$ ipython --no-banner

In [1]: import numpy as np

In [2]: import numpy.linalg as la

In [3]: np.set_printoptions(precision=1, suppress=True, linewidth=160)

In [4]: def rnd(a):
   ...:     return np.round(a, 1) + 0
   ...: 

In [5]: K = np.array([[0.5, 0.9, 0.7, -0.9],
   ...:     [0.4, -1.5, -1.1, 0.2],
   ...:     [-1.0, -1.1, 0.6, -0.8],
   ...:     [-1.5, -0.1, 0.7, 0.4]])

In [6]: r0 = np.array([-3, -2, 1, 2])

In [7]: M2 = K + np.outer(r0, np.eye(4)[2])

In [8]: rnd(la.det(M2) / la.det(K)), rnd(1 + la.solve(K, r0)[2])
Out[8]: (np.float64(-52.1), np.float64(-52.1))

In [9]: M2
Out[9]: 
array([[ 0.5,  0.9, -2.3, -0.9],
       [ 0.4, -1.5, -3.1,  0.2],
       [-1. , -1.1,  1.6, -0.8],
       [-1.5, -0.1,  2.7,  0.4]])

In [10]: x0 = np.array([0, 3, -1, 3])

In [11]: y = K @ x0

In [12]: coef, lr = np.zeros(4), 1 / la.norm(K, 2) ** 2

In [13]: for i in range(25):
    ...:     coef -= lr * K.T @ (K @ coef - y)
    ...:     if i % 5 == 0: print(i, round(la.norm(K @ coef - y), 1))
    ...: 
0 3.4
5 0.4
10 0.1
15 0.0
20 0.0

In [14]: rnd(coef)
Out[14]: array([ 0.2,  2.9, -0.7,  3.2])

In [15]: rnd(la.cond(K))
Out[15]: np.float64(84.4)

In [16]: A = np.loadtxt("data.csv", delimiter=",")

In [17]: A
Out[17]: 
array([[3., 3., 0., 3.],
       [2., 0., 3., 1.],
       [3., 3., 1., 2.],
       [2., 1., 0., 0.]])

In [18]: blk = np.stack([A, 4 * A, A[::-1]])

In [19]: rnd(la.det(blk))
Out[19]: array([  18., 4608.,   18.])

In [20]: rnd(la.norm(blk, axis=(1, 2)))
Out[20]: array([ 8.3, 33.2,  8.3])

In [21]: blk.sum(axis=0)
Out[21]: 
array([[17., 16.,  0., 15.],
       [13.,  3., 16.,  7.],
       [17., 15.,  8., 11.],
       [13.,  8.,  0.,  3.]])

In [22]: M2 = la.inv(A)

In [23]: rnd(la.cond(A))
Out[23]: np.float64(13.0)

In [24]: rnd(A @ M2)
Out[24]: 
array([[1., 0., 0., 0.],
       [0., 1., 0., 0.],
       [0., 0., 1., 0.],
       [0., 0., 0., 1.]])

In [25]: rnd(M2)
Out[25]: 
array([[ 0.3,  0.2, -0.5,  0.7],
       [-0.6, -0.3,  1. , -0.3],
       [-0.4,  0.2,  0.5, -0.3],
       [ 0.6,  0.2, -0.5, -0.3]])

In [26]: rnd(la.svd(M2, compute_uv=False))
Out[26]: array([1.7, 0.8, 0.3, 0.1])

In [27]: np.unravel_index(np.abs(M2).argmax(), M2.shape)
Out[27]: (np.int64(1), np.int64(2))

In [28]: np.count_nonzero(M2)
Out[28]: np.int64(16)

In [29]: rnd(la.norm(M2))
Out[29]: np.float64(1.9)

In [30]: rnd(M2.sum(axis=1))
Out[30]: array([ 0.6, -0.2, -0.1, -0.1])

In [31]: rnd(np.diff(M2, axis=0))
Out[31]: 
array([[-0.8, -0.5,  1.5, -1. ],
       [ 0.2,  0.5, -0.5,  0. ],
       [ 1. ,  0. , -1. ,  0. ]])

In [32]: rnd(M2.sum(axis=0))
Out[32]: array([-0.1,  0.2,  0.5, -0.3])

In [33]: vals, evecs = la.eig(A)

In [34]: rnd(vals)
Out[34]: array([ 6.8,  0.9, -1.3, -2.3])

In [35]: rnd(np.sort(la.eigvals(A @ A)))
Out[35]: array([ 0.7,  1.7,  5.5, 46. ])

In [36]: rnd(np.prod(vals))
Out[36]: np.float64(18.0)

In [37]: th = np.radians(30)

In [38]: r_ = np.eye(4)

In [39]: r_[0, 0] = r_[2, 2] = np.cos(th)

In [40]: r_[0, 2], r_[2, 0] = -np.sin(th), np.sin(th)

In [41]: rnd(r_)
Out[41]: 
array([[ 0.9,  0. , -0.5,  0. ],
       [ 0. ,  1. ,  0. ,  0. ],
       [ 0.5,  0. ,  0.9,  0. ],
       [ 0. ,  0. ,  0. ,  1. ]])

In [42]: M2 = A @ r_.T

In [43]: rnd(la.det(r_)), rnd(np.trace(r_))
Out[43]: (np.float64(1.0), np.float64(3.7))

In [44]: rnd(np.abs(M2 - A).max(axis=0))
Out[44]: array([1.8, 0. , 1.5, 0. ])

In [45]: m1 = np.array([[-1.5, -1.7, 1.0],
    ...:     [-1.5, -1.4, 0.9],
    ...:     [1.8, 1.9, -1.1],
    ...:     [-3.5, -3.5, 2.0],
    ...:     [-2.6, -2.4, 1.7],
    ...:     [2.5, 2.3, -1.4],
    ...:     [4.5, 4.3, -2.6],
    ...:     [-0.9, -1.0, 0.6],
    ...:     [3.5, 3.4, -2.2],
    ...:     [1.5, 1.5, -0.8]])

In [46]: m1
Out[46]: 
array([[-1.5, -1.7,  1. ],
       [-1.5, -1.4,  0.9],
       [ 1.8,  1.9, -1.1],
       [-3.5, -3.5,  2. ],
       [-2.6, -2.4,  1.7],
       [ 2.5,  2.3, -1.4],
       [ 4.5,  4.3, -2.6],
       [-0.9, -1. ,  0.6],
       [ 3.5,  3.4, -2.2],
       [ 1.5,  1.5, -0.8]])

In [47]: q, r_ = la.qr(m1)

In [48]: q.shape, r_.shape
Out[48]: ((10, 3), (3, 3))

In [49]: rnd(q)
Out[49]: 
array([[-0.2,  0.6, -0.2],
       [-0.2, -0.2, -0.1],
       [ 0.2, -0.4,  0. ],
       [-0.4,  0.2,  0.4],
       [-0.3, -0.3, -0.6],
       [ 0.3,  0.3, -0.3],
       [ 0.5,  0.2, -0.3],
       [-0.1,  0.3, -0.2],
       [ 0.4,  0. ,  0.4],
       [ 0.2, -0.1, -0.4]])

In [50]: np.allclose(r_.T @ r_, m1.T @ m1)
Out[50]: True

In [51]: idx = m1[:, 0] > np.median(m1[:, 0])

In [52]: r0 = m1[idx].mean(axis=0) - m1[~idx].mean(axis=0)

In [53]: rnd(r0)
Out[53]: array([ 4.8,  4.7, -2.9])

In [54]: np.argsort(-np.abs(r0).round(6), kind="stable")
Out[54]: array([0, 1, 2])

In [55]: (((m1 - m1.mean(axis=0)) @ r0 > 0) == idx).mean()
Out[55]: np.float64(1.0)

In [56]: idx.astype(int)
Out[56]: array([0, 0, 1, 0, 0, 1, 1, 0, 1, 1])

In [57]: W2 = m1[[3, 1]].astype(float)

In [58]: for _ in range(6):
    ...:     idx = la.norm(m1[:, None] - W2, axis=-1).argmin(axis=1)
    ...:     W2 = np.array([m1[idx == j].mean(axis=0) for j in range(2)])
    ...: 

In [59]: idx
Out[59]: array([0, 0, 1, 0, 0, 1, 1, 0, 1, 1])

In [60]: np.bincount(idx)
Out[60]: array([5, 5])

In [61]: rnd(W2)
Out[61]: 
array([[-2. , -2. ,  1.2],
       [ 2.8,  2.7, -1.6]])

In [62]: np.abs(W2[1] - W2[0]).argmax()
Out[62]: np.int64(0)

In [63]: q, evecs = la.qr(m1[:, :1])[0], la.qr(m1[:, 1:])[0]

In [64]: sigma = la.svd(q.T @ evecs, compute_uv=False)

In [65]: (sigma > 0.9).sum()
Out[65]: np.int64(1)

In [66]: rnd(np.degrees(np.arccos(sigma.clip(0, 1))))
Out[66]: array([2.3])

In [67]: rnd(la.norm(q @ q.T - evecs @ evecs.T, 2))
Out[67]: np.float64(1.0)

In [68]: P = m1 @ la.solve(m1.T @ m1, m1.T)

In [69]: rnd(np.trace(P))
Out[69]: np.float64(3.0)

In [70]: np.allclose(P @ P, P)
Out[70]: True

In [71]: rnd(np.diag(P))
Out[71]: array([0.5, 0.1, 0.2, 0.4, 0.6, 0.3, 0.4, 0.1, 0.3, 0.2])

In [72]: M2 = np.array([[0, -2], [0, 1]])

In [73]: W2 = np.array([[-2]])

In [74]: feats = np.block([[M2, np.array([[1], [1]])], [np.zeros((1, 2)), W2]])

In [75]: feats
Out[75]: 
array([[ 0., -2.,  1.],
       [ 0.,  1.,  1.],
       [ 0.,  0., -2.]])

In [76]: th = np.radians(45)

In [77]: r_ = np.eye(3)

In [78]: r_[0, 0] = r_[1, 1] = np.cos(th)

In [79]: r_[0, 1], r_[1, 0] = -np.sin(th), np.sin(th)

In [80]: rnd(r_)
Out[80]: 
array([[ 0.7, -0.7,  0. ],
       [ 0.7,  0.7,  0. ],
       [ 0. ,  0. ,  1. ]])

In [81]: M2 = feats @ r_.T

In [82]: np.allclose(la.norm(feats, axis=1), la.norm(M2, axis=1))
Out[82]: True

In [83]: np.allclose(feats[:-1].T @ la.lstsq(feats[:-1].T, feats[-1])[0], feats[-1])
Out[83]: True

In [84]: rk = la.matrix_rank(feats)

In [85]: rk
Out[85]: np.int64(2)

In [86]: null = la.svd(feats)[2][rk:].T

In [87]: null.shape
Out[87]: (3, 1)

In [88]: feats @ null
Out[88]: 
array([[0.],
       [0.],
       [0.]])

In [89]: M = np.loadtxt("sample6.csv", delimiter=",")

In [90]: M
Out[90]: 
array([[ 0.9, -2.2,  4.8],
       [ 1.3, -2.8,  5. ],
       [ 0.8, -3. ,  5. ],
       [ 1. , -3.3,  5. ],
       [ 0.6, -2.6,  5.5],
       [ 0.6, -3.3,  5. ],
       [ 1. , -3.2,  5.1],
       [ 0.4, -3. ,  5.1],
       [ 1.7, -2.7,  5.1],
       [ 1. , -3.3,  5.4],
       [ 0.7, -3.1,  5.2],
       [ 0.8, -3. ,  4.5],
       [ 0.9, -2.7,  5.6],
       [ 2.5,  2.3, -4.1],
       [ 3.1,  2.1, -3.9],
       [ 3.5,  2.4, -4. ],
       [ 2.8,  1.8, -3.9],
       [ 2.9,  2.1, -4. ],
       [ 3.3,  2.3, -4. ],
       [ 3.1,  1.7, -4. ],
       [ 3.2,  1.9, -4.2],
       [ 2.7,  2.2, -4.3],
       [ 2.9,  2.3, -4.2],
       [ 3.2,  2.2, -4.1],
       [ 3.5,  2. , -4.2],
       [ 3.1,  1.8, -4.3]])

In [91]: def softmax(z):
    ...:     e = np.exp(z - z.max(axis=-1, keepdims=True))
    ...:     return e / e.sum(axis=-1, keepdims=True)
    ...: 

In [92]: rnd(softmax(M).sum(axis=1))
Out[92]: array([1., 1., 1., 1., 1., 1., 1., 1., 1., 1., 1., 1., 1., 1., 1., 1., 1., 1., 1., 1., 1., 1., 1., 1., 1., 1.])

In [93]: rnd(softmax(10 * M[19]))
Out[93]: array([1., 0., 0.])

In [94]: rnd(softmax(M[19] + 3))
Out[94]: array([0.8, 0.2, 0. ])

In [95]: S = M @ M.T / np.sqrt(3)

In [96]: rnd(softmax(S)[19] @ M)
Out[96]: array([ 3.2,  2.1, -4.1])

In [97]: softmax(S).round(6).argmax(axis=1)
Out[97]: array([ 9,  9,  9,  9,  9,  9,  9,  9,  9,  9,  9,  9,  9, 15, 15, 15, 24, 15, 15, 24, 24, 15, 15, 15, 24, 24])
